In [1]: import numpy as np

In [2]: import numpy.linalg as la

In [3]: np.set_printoptions(precision=1, suppress=True, linewidth=120, legacy="1.25")

In [4]: M = np.load("out13.npy")

In [5]: M
Out[5]: 
array([[-1. ,  0. , -1.2, -0.3],
       [-2.1, -0.1,  1. , -0.9],
       [ 1.3, -0.3, -1.3, -1.9],
       [-1.1,  0.4, -1.3, -0.3]])

In [6]: vec = np.array([2, 3, 0, 3])

In [7]: M @ np.ones(4)
Out[7]: array([-2.5, -2.1, -2.2, -2.3])

In [8]: np.allclose(M @ M.T, M.T @ M)
Out[8]: False

In [9]: np.allclose(M, M.T)
Out[9]: False

In [10]: (M + M.T) / 2
Out[10]: 
array([[-1. , -1.1,  0.1, -0.7],
       [-1.1, -0.1,  0.3, -0.2],
       [ 0.1,  0.3, -1.3, -1.6],
       [-0.7, -0.2, -1.6, -0.3]])

In [11]: np.round(la.det(M), 1)
Out[11]: 3.5

In [12]: rng = np.random.default_rng(69)

In [13]: idx = rng.permutation(4)

In [14]: idx
Out[14]: array([0, 1, 3, 2])

In [15]: other = M[idx][:, idx]

In [16]: np.diag(other)
Out[16]: array([-1. , -0.1, -0.3, -1.3])

In [17]: np.sort(np.abs(la.eigvals(other)))
Out[17]: array([1.2, 1.2, 1.2, 2.2])

In [18]: np.round(la.eigvals(M).sum().real, 1)
Out[18]: -2.7

In [19]: np.kron(np.eye(2, dtype=int), M)
Out[19]: 
array([[-1. ,  0. , -1.2, -0.3, -0. ,  0. , -0. , -0. ],
       [-2.1, -0.1,  1. , -0.9, -0. , -0. ,  0. , -0. ],
       [ 1.3, -0.3, -1.3, -1.9,  0. , -0. , -0. , -0. ],
       [-1.1,  0.4, -1.3, -0.3, -0. ,  0. , -0. , -0. ],
       [-0. ,  0. , -0. , -0. , -1. ,  0. , -1.2, -0.3],
       [-0. , -0. ,  0. , -0. , -2.1, -0.1,  1. , -0.9],
       [ 0. , -0. , -0. , -0. ,  1.3, -0.3, -1.3, -1.9],
       [-0. ,  0. , -0. , -0. , -1.1,  0.4, -1.3, -0.3]])

In [20]: np.poly(M)
Out[20]: array([1. , 2.7, 1.7, 2.9, 3.5])

In [21]: data = np.load("arr.npy")

In [22]: data
Out[22]: 
array([[ 0, -2,  0],
       [ 2,  0,  0],
       [ 0,  0,  0],
       [ 0,  0,  0]])

In [23]: Uu, s, Vh = la.svd(data)

In [24]: np.argmax(s[:-1] / (s[1:] + 1e-6)) + 1
Out[24]: 2

In [25]: other = Uu[:, :2] @ np.diag(s[:2]) @ Vh[:2]

In [26]: other
Out[26]: 
array([[ 0., -2.,  0.],
       [ 2.,  0.,  0.],
       [ 0.,  0.,  0.],
       [ 0.,  0.,  0.]])

In [27]: round(float(la.norm(data - other) / la.norm(data)), 1)
Out[27]: 0.0

In [28]: la.matrix_rank(other)
Out[28]: 2

In [29]: u = np.array([5, 9])

In [30]: np.convolve(data[3], u)
Out[30]: array([0, 0, 0, 0])

In [31]: np.array([np.convolve(row, u, "same") for row in data])
Out[31]: 
array([[  0, -10, -18],
       [ 10,  18,   0],
       [  0,   0,   0],
       [  0,   0,   0]])

In [32]: np.cross(data[3, :3], data[2, :3])
Out[32]: array([0, 0, 0])

In [33]: other = la.inv(M)

In [34]: np.round(la.slogdet(M)[0], 1)
Out[34]: 1.0

In [35]: np.round(la.det(M) * other, 1) + 0
Out[35]: 
array([[-1.5, -0.7,  0.5,  0.2],
       [-9.7,  0. ,  0.1,  8.8],
       [-2.2,  0.9, -0.1,  0.1],
       [ 2. , -1.1, -1.4, -1.3]])

In [36]: np.allclose(other, M.T)
Out[36]: False

In [37]: other.round(1) + 0
Out[37]: 
array([[-0.4, -0.2,  0.2,  0.1],
       [-2.8,  0. ,  0. ,  2.5],
       [-0.6,  0.3,  0. ,  0. ],
       [ 0.6, -0.3, -0.4, -0.4]])

In [38]: np.unravel_index(np.abs(data).argmax(), data.shape)
Out[38]: (0, 1)

In [39]: np.diff(data, axis=0)
Out[39]: 
array([[ 2,  2,  0],
       [-2,  0,  0],
       [ 0,  0,  0]])

In [40]: data.sum(axis=0)
Out[40]: array([ 2, -2,  0])

In [41]: la.svd(data, compute_uv=False)
Out[41]: array([2., 2., 0.])

In [42]: data - data[0]
Out[42]: 
array([[0, 0, 0],
       [2, 2, 0],
       [0, 2, 0],
       [0, 2, 0]])

In [43]: np.count_nonzero(data)
Out[43]: 2

In [44]: F = np.load("m.npy")

In [45]: F
Out[45]: 
array([[8, 3, 5],
       [0, 6, 4],
       [0, 0, 3]])

In [46]: la.matrix_rank(F - F[0, 0] * np.eye(3))
Out[46]: 2

In [47]: [int(la.matrix_rank(la.matrix_power(F, p))) for p in range(1, 4)]
Out[47]: [3, 3, 3]

In [48]: F @ F
Out[48]: 
array([[64, 42, 67],
       [ 0, 36, 36],
       [ 0,  0,  9]])

In [49]: other = la.inv(F)

In [50]: la.inv(other)
Out[50]: 
array([[8., 3., 5.],
       [0., 6., 4.],
       [0., 0., 3.]])

In [51]: la.det(F) * other
Out[51]: 
array([[ 18.,  -9., -18.],
       [  0.,  24., -32.],
       [  0.,   0.,  48.]])

In [52]: np.allclose(other, F.T)
Out[52]: False

In [53]: W0 = np.array([[10.9, 6.8, -15.3],
    ...:     [-12.0, -15.9, 2.1],
    ...:     [15.8, -3.3, 11.7],
    ...:     [-18.8, 0.0, 6.7],
    ...:     [15.6, 6.8, -10.6],
    ...:     [-10.0, -0.4, 17.3],
    ...:     [17.1, -10.1, -2.1],
    ...:     [-12.3, 14.3, -6.6],
    ...:     [-0.5, -0.3, 20.0],
    ...:     [19.9, 2.0, 0.0],
    ...:     [-16.7, -9.6, 5.4],
    ...:     [-13.6, -8.4, 12.0],
    ...:     [13.6, 10.1, 10.7],
    ...:     [2.3, 12.4, 15.5],
    ...:     [13.6, 13.6, 5.6],
    ...:     [-16.4, -8.4, -7.7],
    ...:     [5.6, 10.9, 15.8],
    ...:     [0.5, 20.0, 0.5]])

In [54]: u, v = W0[4], W0[0]

In [55]: round(float(u @ v), 1)
Out[55]: 378.5

In [56]: np.round(u @ u, 1)
Out[56]: 402.0

In [57]: pr = (u @ v) / (u @ u) * u

In [58]: round(float(la.norm(u + v) ** 2 + la.norm(u - v) ** 2), 1)
Out[58]: 1602.2

In [59]: la.matrix_rank(np.outer(u, v))
Out[59]: 1

In [60]: v - pr
Out[60]: array([-3.8,  0.4, -5.3])

In [61]: np.outer(u, v)
Out[61]: 
array([[ 170. ,  106.1, -238.7],
       [  74.1,   46.2, -104. ],
       [-115.5,  -72.1,  162.2]])

In [62]: pr
Out[62]: array([ 14.7,   6.4, -10. ])

In [63]: other = data + rng.integers(-2, 3, (4, 2)) @ rng.integers(-2, 3, (2, 3))

In [64]: other
Out[64]: 
array([[ 1,  0, -3],
       [ 2,  1, -2],
       [ 2,  0,  2],
       [ 1,  2, -3]])

In [65]: other - data
Out[65]: 
array([[ 1,  2, -3],
       [ 0,  1, -2],
       [ 2,  0,  2],
       [ 1,  2, -3]])

In [66]: np.abs(other - data).sum(axis=1)
Out[66]: array([6, 3, 4, 6])

In [67]: np.round(la.svd(other - data, compute_uv=False), 1) + 0
Out[67]: array([5.9, 2.6, 0. ])

In [68]: Xs = W0 - W0.mean(axis=0)

In [69]: evecs = la.svd(Xs)[2][:1]

In [70]: other = Xs - Xs @ evecs.T @ evecs

In [71]: np.cov(Xs @ evecs.T, rowvar=False)
Out[71]: array(211.3)

In [72]: round(float(la.norm(other) / la.norm(Xs)), 1)
Out[72]: 0.7

In [73]: np.round(np.diag(evecs.T @ evecs), 1) + 0
Out[73]: array([0.8, 0.2, 0. ])

In [74]: other.std(axis=0)
Out[74]: array([3.8, 8.1, 9.7])

In [75]: m1 = 2 * np.eye(3) + np.eye(3, k=1)

In [76]: m1
Out[76]: 
array([[2., 1., 0.],
       [0., 2., 1.],
       [0., 0., 2.]])

In [77]: # triangular, det is the product of the diagonal

In [78]: G = m1.T @ m1

In [79]: np.diag(G)
Out[79]: array([4., 5., 5.])

In [80]: np.allclose(G, G.T)
Out[80]: True

In [81]: la.eigvalsh(G)[::-1]
Out[81]: array([7.6, 4.5, 1.9])

In [82]: G
Out[82]: 
array([[4., 2., 0.],
       [2., 5., 2.],
       [0., 2., 5.]])

In [83]: la.matrix_rank(G)
Out[83]: 3

In [84]: (m1 @ m1.T).shape
Out[84]: (3, 3)

In [85]: idx = rng.permutation(3)

In [86]: idx
Out[86]: array([1, 0, 2])

In [87]: other = m1[idx][:, idx]

In [88]: round(float(la.det(other)), 1), round(la.det(m1[idx]), 1)
Out[88]: (8.0, -8.0)

In [89]: other
Out[89]: 
array([[2., 0., 1.],
       [1., 2., 0.],
       [0., 0., 2.]])

In [90]: np.diag(other)
Out[90]: array([2., 2., 2.])

In [91]: ev, evecs = la.eig(m1)

In [92]: np.sort(la.eigvals(m1 @ m1))
Out[92]: array([4., 4., 4.])

In [93]: np.sort(la.eigvals(la.inv(m1)))
Out[93]: array([0.5, 0.5, 0.5])

In [94]: np.sort(la.eigvals(m1.T))
Out[94]: array([2., 2., 2.])

In [95]: la.determinant(m1)
AttributeError: module 'numpy.linalg' has no attribute 'determinant'


In [96]: (m1 - m1.T) / 2
Out[96]: 
array([[ 0. ,  0.5,  0. ],
       [-0.5,  0. ,  0.5],
       [ 0. , -0.5,  0. ]])

In [97]: np.trace(m1)
Out[97]: 6.0

In [98]: (m1 + m1.T) / 2
Out[98]: 
array([[2. , 0.5, 0. ],
       [0.5, 2. , 0.5],
       [0. , 0.5, 2. ]])

In [99]: np.allclose(m1 @ m1.T, m1.T @ m1)
Out[99]: False

In [100]: round(np.abs(la.eigvals(m1)).max(), 1)
Out[100]: 2.0

In [101]: np.sort(np.abs(la.eigvals(m1)))
Out[101]: array([2., 2., 2.])

In [102]: round(float(la.det(m1)), 1)
Out[102]: 8.0

In [103]: mat = np.loadtxt("dump.csv", delimiter=",")

In [104]: mat
Out[104]: 
array([[ 0.7, -2.4,  1.7],
       [ 0.8, -0.1, -2.9],
       [-0.8,  2.7,  1. ],
       [-0.3, -2.6, -1.4],
       [ 0.1,  0.3, -3. ],
       [-0.5, -2.4,  1.7],
       [-2.9, -0.5, -0.5],
       [-2.5, -0.5, -1.6],
       [ 0.8, -0.8,  2.8],
       [-2.2, -1.3,  1.6],
       [-2.8, -0.8, -0.8],
       [-1.8, -2.3,  0.7],
       [-2.1,  1.6,  1.4],
       [ 1. , -0.9, -2.7],
       [ 1.1, -2.4,  1.5],
       [ 2.3,  1.1,  1.5],
       [ 0.3,  2.3,  1.9],
       [-2.3, -0.3,  1.9],
       [ 2.5,  0.9, -1.4],
       [ 2.5,  1.6, -0.4],
       [-1.7, -2.1,  1.3],
       [-1.2, -1.2, -2.5]])

In [105]: idx = mat[:, 1] > np.median(mat[:, 1])

In [106]: u = mat[idx].mean(axis=0) - mat[~idx].mean(axis=0)

In [107]: np.argsort(-np.abs(u).round(6), kind="stable")
Out[107]: array([1, 2, 0])

In [108]: round((((mat - mat.mean(axis=0)) @ u > 0) == idx).mean(), 1)
Out[108]: 0.8

In [109]: hat = mat @ la.solve(mat.T @ mat, mat.T)

In [110]: np.allclose(hat @ hat, hat)
Out[110]: True

In [111]: np.trace(hat)
Out[111]: 3.0

In [112]: np.diag(hat)
Out[112]: array([0.2, 0.1, 0.2, 0.1, 0.1, 0.1, 0.1, 0.1, 0.1, 0.1, 0.1, 0.1, 0.2, 0.1, 0.2, 0.1, 0.1, 0.1, 0.1, 0.1, 0.1, 0.1])

In [113]: hat @ mat[:, 2]
Out[113]: 
array([ 1.7, -2.9,  1. , -1.4, -3. ,  1.7, -0.5, -1.6,  2.8,  1.6, -0.8,  0.7,  1.4, -2.7,  1.5,  1.5,  1.9,  1.9,
       -1.4, -0.4,  1.3, -2.5])

In [114]: la.matrix_rank(np.eye(22) - hat)
Out[114]: 19

In [115]: u = np.array([1, 3, 2, 1])

In [116]: feats = u[np.abs(np.subtract.outer(np.arange(4), np.arange(4)))]

In [117]: feats
Out[117]: 
array([[1, 3, 2, 1],
       [3, 1, 3, 2],
       [2, 3, 1, 3],
       [1, 2, 3, 1]])

In [118]: idx = rng.permutation(4)

In [119]: other = M[:, idx] * rng.choice([-1, 1], 4)

In [120]: other
Out[120]: 
array([[ 0. ,  1. , -0.3, -1.2],
       [-0.1,  2.1, -0.9,  1. ],
       [-0.3, -1.3, -1.9, -1.3],
       [ 0.4,  1.1, -0.3, -1.3]])

In [121]: Uu, _, Vh = la.svd(M.T @ other)

In [122]: np.round(la.lstsq(M, other)[0], 1) + 0
Out[122]: 
array([[ 0., -1.,  0.,  0.],
       [ 1.,  0.,  0.,  0.],
       [ 0.,  0.,  0.,  1.],
       [ 0.,  0.,  1.,  0.]])

In [123]: idx
Out[123]: array([1, 0, 3, 2])

In [124]: arr = np.load("layer4.npy")

In [125]: arr
Out[125]: 
array([[-2.,  3., -2.,  0.],
       [ 3.,  6., -6.,  0.],
       [-2., -6.,  1.,  0.],
       [ 0.,  0.,  0., -3.]])

In [126]: idx = rng.permutation(4)

In [127]: idx
Out[127]: array([0, 3, 1, 2])

In [128]: other = arr[idx][:, idx]

In [129]: np.diag(other)
Out[129]: array([-2., -3.,  6.,  1.])

In [130]: other
Out[130]: 
array([[-2.,  0.,  3., -2.],
       [ 0., -3.,  0.,  0.],
       [ 3.,  0.,  6., -6.],
       [-2.,  0., -6.,  1.]])

In [131]: np.allclose(other, arr)
Out[131]: False
